$ ipython --no-banner

In [1]: import numpy as np

In [2]: np.set_printoptions(precision=2, suppress=True, linewidth=100)

In [3]: def rd(a):
   ...:     return np.round(a, 2) + 0
   ...: 

In [4]: M = np.load("dump.npy")

In [5]: M
Out[5]: 
array([[-0.17,  0.39,  0.99, -0.88,  0.64, -0.86, -0.91,  0.94,  0.6 ,  0.97, -0.9 , -0.92],
       [ 0.17, -0.62,  0.94, -0.36, -0.53, -0.65,  0.22,  0.74,  0.88, -0.94, -0.44, -0.45],
       [-0.54, -0.14, -0.2 ,  0.17, -0.15,  0.61,  0.45,  0.35,  0.17, -0.58, -0.56,  0.3 ],
       [-0.95, -0.23, -0.73,  0.5 , -0.27,  0.98,  0.87,  0.75,  0.21, -0.9 , -0.96,  0.76],
       [ 0.93,  0.16, -0.08, -0.08,  0.1 , -0.92, -0.66, -0.89, -0.46,  0.73,  0.97, -0.38],
       [ 0.1 , -0.36, -0.66,  0.49, -0.46,  0.4 ,  0.64, -0.51,  0.04, -0.89,  0.48,  0.55],
       [ 0.92, -0.45,  0.2 ,  0.14, -0.51, -0.89, -0.02, -0.82,  0.26, -0.8 ,  0.96, -0.12],
       [-0.99,  0.71, -1.  ,  0.76,  0.6 ,  1.  ,  0.81,  0.31, -0.93,  0.8 , -0.98,  0.94],
       [-0.96,  0.79,  0.88, -0.8 ,  0.88,  0.7 , -0.82,  0.98, -0.14,  1.  , -1.  , -0.74],
       [-0.97, -0.25, -0.94,  0.73, -0.38,  0.99,  0.94,  0.54, -0.06, -0.95, -0.94,  0.9 ],
       [ 0.15,  0.13, -0.86,  0.45, -0.01,  0.41,  0.25, -0.72, -0.58,  0.07,  0.62,  0.49],
       [ 0.34,  0.44,  0.82, -0.64,  0.55, -0.78, -0.83,  0.39, -0.07,  0.96, -0.13, -0.74],
       [ 0.03, -0.26,  0.  ,  0.14, -0.28,  0.06,  0.33, -0.02,  0.25, -0.69,  0.07,  0.16],
       [ 0.85,  0.22,  0.99, -0.86,  0.45, -0.99, -0.94,  0.54,  0.54,  0.95,  0.33, -0.94],
       [-0.96,  0.63, -1.  ,  0.87,  0.41,  1.  ,  0.85, -0.64, -0.96,  0.59, -0.69,  0.96],
       [ 0.95, -0.3 , -0.85,  0.58, -0.49, -0.79,  0.18, -0.98, -0.49, -0.7 ,  0.99,  0.41],
       [ 0.6 ,  0.72,  0.99, -0.94,  0.85, -0.98, -0.99,  0.82,  0.12,  1.  , -0.46, -0.97],
       [ 0.99, -0.51,  0.56, -0.03, -0.55, -0.99, -0.41, -0.93,  0.33, -0.74,  0.99, -0.45],
       [-0.9 ,  0.65, -0.48, -0.15,  0.68,  0.88, -0.25,  0.7 , -0.6 ,  0.96, -0.93,  0.09],
       [ 0.13,  0.57,  0.41, -0.49,  0.63, -0.5 , -0.79,  0.15, -0.45,  0.98, -0.11, -0.57],
       [ 0.68, -0.19, -0.9 ,  0.62, -0.38,  0.  ,  0.46, -0.92, -0.5 , -0.68,  0.94,  0.6 ]])

In [6]: A2 = np.c_[M[:, :9] @ np.array([[2, 0, 3, 2, 2, 0, 2, 2, 3],
   ...:     [1, 2, 1, 0, 3, 3, 1, 1, 3],
   ...:     [0, 0, 3, 1, 1, 3, 0, 1, 1],
   ...:     [3, 1, 2, 2, 0, 2, 3, 1, 3],
   ...:     [1, 2, 2, 0, 0, 2, 0, 3, 3],
   ...:     [3, 2, 2, 2, 3, 3, 0, 2, 3],
   ...:     [0, 1, 1, 2, 3, 2, 3, 0, 1],
   ...:     [1, 1, 0, 1, 0, 2, 0, 2, 1],
   ...:     [0, 1, 3, 2, 1, 3, 3, 2, 1]]), np.array([-3, 2, -3, 1, 1, 3, 3, 1, -2, -3, -1, -3, -1, -2, 1, 2, 2, 0, -2, 1, -2])]

In [7]: rd(A2)
Out[7]: 
array([[-3.59,  0.09,  1.54, -2.51, -2.89,  2.94, -3.52,  3.44, -1.02, -3.  ],
       [-3.1 , -2.12,  2.49,  2.2 , -0.99,  1.79,  1.94,  0.65, -3.19,  2.  ],
       [ 1.32,  1.78, -0.14,  1.87,  1.65,  2.96,  1.15,  0.56,  0.62, -3.  ],
       [ 2.79,  3.29, -1.35,  3.24,  2.44,  4.39,  2.61,  0.71,  1.19,  1.  ],
       [-1.77, -3.41, -1.13, -3.35, -2.94, -6.96, -1.58, -2.38, -1.52,  1.  ],
       [ 1.54, -0.18, -0.42,  2.17,  1.62, -1.42,  3.35, -1.85,  0.02,  3.  ],
       [-2.19, -4.14,  1.15,  0.2 , -1.78, -5.06,  2.53, -2.7 , -2.75,  3.  ],
       [ 4.92,  5.57, -2.52,  0.61,  3.65,  4.3 ,  0.65,  1.05,  5.43,  1.  ],
       [ 0.43,  3.96,  0.87, -2.18,  0.83,  7.17, -6.41,  4.67,  2.73, -2.  ],
       [ 3.13,  2.87, -2.54,  2.86,  2.1 ,  2.88,  2.64, -0.6 ,  0.84, -3.  ],
       [ 2.28,  0.46, -1.79, -0.22,  1.23, -2.76,  0.79, -1.79,  1.48, -1.  ],
       [-2.2 , -0.73,  1.14, -2.75, -2.08,  0.17, -3.5 ,  2.03,  0.04, -3.  ],
       [ 0.1 , -0.26,  0.75,  1.6 ,  0.7 ,  0.49,  1.96, -0.32, -0.37, -1.  ],
       [-2.64, -1.36,  3.62, -1.27, -1.9 ,  0.66, -1.86,  3.58,  0.14, -2.  ],
       [ 4.09,  4.2 , -2.72, -0.04,  3.56,  1.99,  0.99, -1.39,  4.1 ,  1.  ],
       [-0.5 , -3.87, -2.69, -0.97, -2.17, -8.71,  2.41, -4.66, -2.29,  2.  ],
       [-2.17,  0.19,  2.72, -2.57, -1.44,  2.03, -3.51,  4.44,  1.69,  2.  ],
       [-3.07, -5.14,  1.58, -0.59, -2.86, -5.67,  1.14, -2.83, -3.72,  0.  ],
       [ 2.42,  4.12, -2.72, -1.82,  0.96,  3.31, -4.15,  2.22,  2.85, -2.  ],
       [-1.36, -0.18, -0.67, -3.64, -1.94, -0.91, -4.36,  1.04,  0.34,  1.  ],
       [ 1.73, -1.48, -1.41,  0.7 ,  0.77, -5.21,  2.91, -3.09,  0.33, -2.  ]])

In [8]: rd(np.linalg.lstsq(M, A2[:, 0])[0])
Out[8]: array([2., 1., 0., 3., 1., 3., 0., 1., 0., 0., 0., 0.])
